In [1]: import numpy as np

In [2]: np.set_printoptions(precision=3, suppress=True, linewidth=200, sign=" ")

In [3]: tidy = lambda a: np.round(a, 3) + 0

In [4]: rng = np.random.default_rng(265)

In [5]: labels = rng.integers(0, 3, 10)

In [6]: W0 = (labels[:, None] == labels) * 2 + np.eye(10)

In [7]: W0
Out[7]: 
array([[ 3.,  0.,  2.,  0.,  2.,  2.,  0.,  2.,  0.,  2.],
       [ 0.,  3.,  0.,  2.,  0.,  0.,  2.,  0.,  2.,  0.],
       [ 2.,  0.,  3.,  0.,  2.,  2.,  0.,  2.,  0.,  2.],
       [ 0.,  2.,  0.,  3.,  0.,  0.,  2.,  0.,  2.,  0.],
       [ 2.,  0.,  2.,  0.,  3.,  2.,  0.,  2.,  0.,  2.],
       [ 2.,  0.,  2.,  0.,  2.,  3.,  0.,  2.,  0.,  2.],
       [ 0.,  2.,  0.,  2.,  0.,  0.,  3.,  0.,  2.,  0.],
       [ 2.,  0.,  2.,  0.,  2.,  2.,  0.,  3.,  0.,  2.],
       [ 0.,  2.,  0.,  2.,  0.,  0.,  2.,  0.,  3.,  0.],
       [ 2.,  0.,  2.,  0.,  2.,  2.,  0.,  2.,  0.,  3.]])

In [8]: x0 = np.ones(10)

In [9]: for _ in range(7):
   ...:     x0 = W0 @ x0
   ...:     x0 /= np.linalg.norm(x0)
   ...:     print(round(x0 @ W0 @ x0, 3))
   ...: 
12.031
12.469
12.726
12.864
12.934
12.968
12.985

In [10]: tidy(x0)
Out[10]: array([ 0.407,  0.031,  0.407,  0.031,  0.407,  0.407,  0.031,  0.407,  0.031,  0.407])

In [11]: tidy(np.sort(np.abs(np.linalg.eigvals(W0))))
Out[11]: array([  1.,   1.,   1.,   1.,   1.,   1.,   1.,   1.,   9.,  13.])

In [12]: np.allclose(W0 @ W0.T, W0.T @ W0)
Out[12]: True

In [13]: tidy(np.linalg.matrix_power(W0, 4))
Out[13]: 
array([[ 4761.,     0.,  4760.,     0.,  4760.,  4760.,     0.,  4760.,     0.,  4760.],
       [    0.,  1641.,     0.,  1640.,     0.,     0.,  1640.,     0.,  1640.,     0.],
       [ 4760.,     0.,  4761.,     0.,  4760.,  4760.,     0.,  4760.,     0.,  4760.],
       [    0.,  1640.,     0.,  1641.,     0.,     0.,  1640.,     0.,  1640.,     0.],
       [ 4760.,     0.,  4760.,     0.,  4761.,  4760.,     0.,  4760.,     0.,  4760.],
       [ 4760.,     0.,  4760.,     0.,  4760.,  4761.,     0.,  4760.,     0.,  4760.],
       [    0.,  1640.,     0.,  1640.,     0.,     0.,  1641.,     0.,  1640.,     0.],
       [ 4760.,     0.,  4760.,     0.,  4760.,  4760.,     0.,  4761.,     0.,  4760.],
       [    0.,  1640.,     0.,  1640.,     0.,     0.,  1640.,     0.,  1641.,     0.],
       [ 4760.,     0.,  4760.,     0.,  4760.,  4760.,     0.,  4760.,     0.,  4761.]])

In [14]: (W0 + W0.T) / 2
Out[14]: 
array([[ 3.,  0.,  2.,  0.,  2.,  2.,  0.,  2.,  0.,  2.],
       [ 0.,  3.,  0.,  2.,  0.,  0.,  2.,  0.,  2.,  0.],
       [ 2.,  0.,  3.,  0.,  2.,  2.,  0.,  2.,  0.,  2.],
       [ 0.,  2.,  0.,  3.,  0.,  0.,  2.,  0.,  2.,  0.],
       [ 2.,  0.,  2.,  0.,  3.,  2.,  0.,  2.,  0.,  2.],
       [ 2.,  0.,  2.,  0.,  2.,  3.,  0.,  2.,  0.,  2.],
       [ 0.,  2.,  0.,  2.,  0.,  0.,  3.,  0.,  2.,  0.],
       [ 2.,  0.,  2.,  0.,  2.,  2.,  0.,  3.,  0.,  2.],
       [ 0.,  2.,  0.,  2.,  0.,  0.,  2.,  0.,  3.,  0.],
       [ 2.,  0.,  2.,  0.,  2.,  2.,  0.,  2.,  0.,  3.]])

In [15]: np.allclose(W0, W0.T)
Out[15]: True

In [16]: tidy(np.abs(np.linalg.eigvals(W0)).max())
Out[16]: np.float64(13.0)

In [17]: labels = rng.permutation(10)

In [18]: labels
Out[18]: array([ 8,  4,  9,  0,  7,  3,  5,  6,  1,  2])

In [19]: other = W0[labels][:, labels]

In [20]: np.diag(other)
Out[20]: array([ 3.,  3.,  3.,  3.,  3.,  3.,  3.,  3.,  3.,  3.])

In [21]: tidy(np.linalg.det(other)), tidy(np.linalg.det(W0[labels]))
Out[21]: (np.float64(117.0), np.float64(117.0))

In [22]: other
Out[22]: 
array([[ 3.,  0.,  0.,  0.,  0.,  2.,  0.,  2.,  2.,  0.],
       [ 0.,  3.,  2.,  2.,  2.,  0.,  2.,  0.,  0.,  2.],
       [ 0.,  2.,  3.,  2.,  2.,  0.,  2.,  0.,  0.,  2.],
       [ 0.,  2.,  2.,  3.,  2.,  0.,  2.,  0.,  0.,  2.],
       [ 0.,  2.,  2.,  2.,  3.,  0.,  2.,  0.,  0.,  2.],
       [ 2.,  0.,  0.,  0.,  0.,  3.,  0.,  2.,  2.,  0.],
       [ 0.,  2.,  2.,  2.,  2.,  0.,  3.,  0.,  0.,  2.],
       [ 2.,  0.,  0.,  0.,  0.,  2.,  0.,  3.,  2.,  0.],
       [ 2.,  0.,  0.,  0.,  0.,  2.,  0.,  2.,  3.,  0.],
       [ 0.,  2.,  2.,  2.,  2.,  0.,  2.,  0.,  0.,  3.]])

In [23]: np.allclose(other, W0)
Out[23]: False

In [24]: np.trace(other)
Out[24]: np.float64(30.0)

In [25]: x0 = np.array([2, 5, 1, 7, 0, 6, 4, 7, 2, 7])

In [26]: y = W0 @ x0

In [27]: y
Out[27]: array([ 48.,  41.,  47.,  43.,  46.,  52.,  40.,  53.,  38.,  53.])

In [28]: tidy(np.linalg.solve(W0, W0[:, 1]))
Out[28]: array([ 0.,  1.,  0.,  0.,  0.,  0.,  0.,  0.,  0.,  0.])

In [29]: X = np.load("a.npy")

In [30]: X
Out[30]: 
array([[-0.962, -1.872,  0.254,  0.352,  0.864, -0.883],
       [ 0.3  ,  0.4  , -0.7  , -0.7  ,  1.2  ,  0.8  ],
       [-2.1  , -0.5  ,  0.1  ,  1.3  , -0.6  ,  1.4  ],
       [ 1.4  ,  0.2  ,  0.6  , -0.9  ,  0.3  ,  0.6  ],
       [-0.3  , -1.   , -0.7  , -1.2  ,  1.6  ,  0.6  ],
       [ 0.   , -0.8  , -0.5  , -0.9  ,  0.   , -2.5  ],
       [-0.5  , -0.1  , -0.7  , -1.   ,  0.   ,  0.   ],
       [-1.1  ,  0.9  ,  1.1  , -0.5  , -0.1  ,  0.   ],
       [ 1.   , -1.3  , -0.5  , -0.4  ,  1.7  , -0.5  ],
       [ 0.2  ,  0.8  ,  0.4  ,  1.5  , -0.1  ,  1.   ],
       [-1.5  , -2.   ,  0.6  , -0.8  , -0.6  ,  0.4  ],
       [-1.   , -2.   ,  0.3  , -0.3  ,  0.9  , -1.2  ],
       [ 1.   ,  0.4  , -0.2  , -0.7  ,  1.5  ,  1.5  ]])

In [31]: Xc = (X - X.mean(axis=0)) / X.std(axis=0)

In [32]: np.argwhere(np.abs(Xc) > 2)
Out[32]: 
array([[ 5,  5],
       [ 9,  3]])

In [33]: tidy(Xc.std(axis=0))
Out[33]: array([ 1.,  1.,  1.,  1.,  1.,  1.])

In [34]: coef = np.linalg.lstsq(np.delete(Xc, 3, axis=1), Xc[:, 3])[0]

In [35]: np.abs(coef).argmax()
Out[35]: np.int64(0)

In [36]: tidy(coef)
Out[36]: array([-0.269,  0.076,  0.165, -0.099,  0.223])

In [37]: Xc = X - X.mean(axis=0)

In [38]: Uu, s, VT = np.linalg.svd(Xc, full_matrices=False)

In [39]: np.abs(Uu[:, 0]).argmax()
Out[39]: np.int64(12)

In [40]: np.linalg.matrix_rank(Xc)
Out[40]: np.int64(6)

In [41]: (np.sign(Uu[:, 0]) == np.sign(Uu[0, 0])).astype(int)
Out[41]: array([ 1,  0,  0,  0,  0,  1,  0,  0,  1,  0,  1,  1,  0])

In [42]: np.abs(VT[0]).argmax()
Out[42]: np.int64(1)

In [43]: x0 = np.array([3, 3, 5, 3, 3, 7])

In [44]: y = X @ x0

In [45]: tidy(y)
Out[45]: array([ -9.765,   5.7  ,   4.6  ,  10.2  ,  -2.   , -25.1  ,  -8.3  ,   3.1  ,  -3.   ,  16.2  ,  -8.9  , -14.1  ,  16.1  ])

In [46]: y = y + 0.05 * rng.normal(size=13)

In [47]: tidy(y)
Out[47]: array([ -9.762,   5.693,   4.632,  10.304,  -1.999, -25.09 ,  -8.234,   3.175,  -2.995,  16.174,  -8.99 , -14.22 ,  16.026])

In [48]: coef, *_ = np.linalg.lstsq(X, y)

In [49]: tidy(np.linalg.norm(y - X @ coef))
Out[49]: np.float64(0.193)
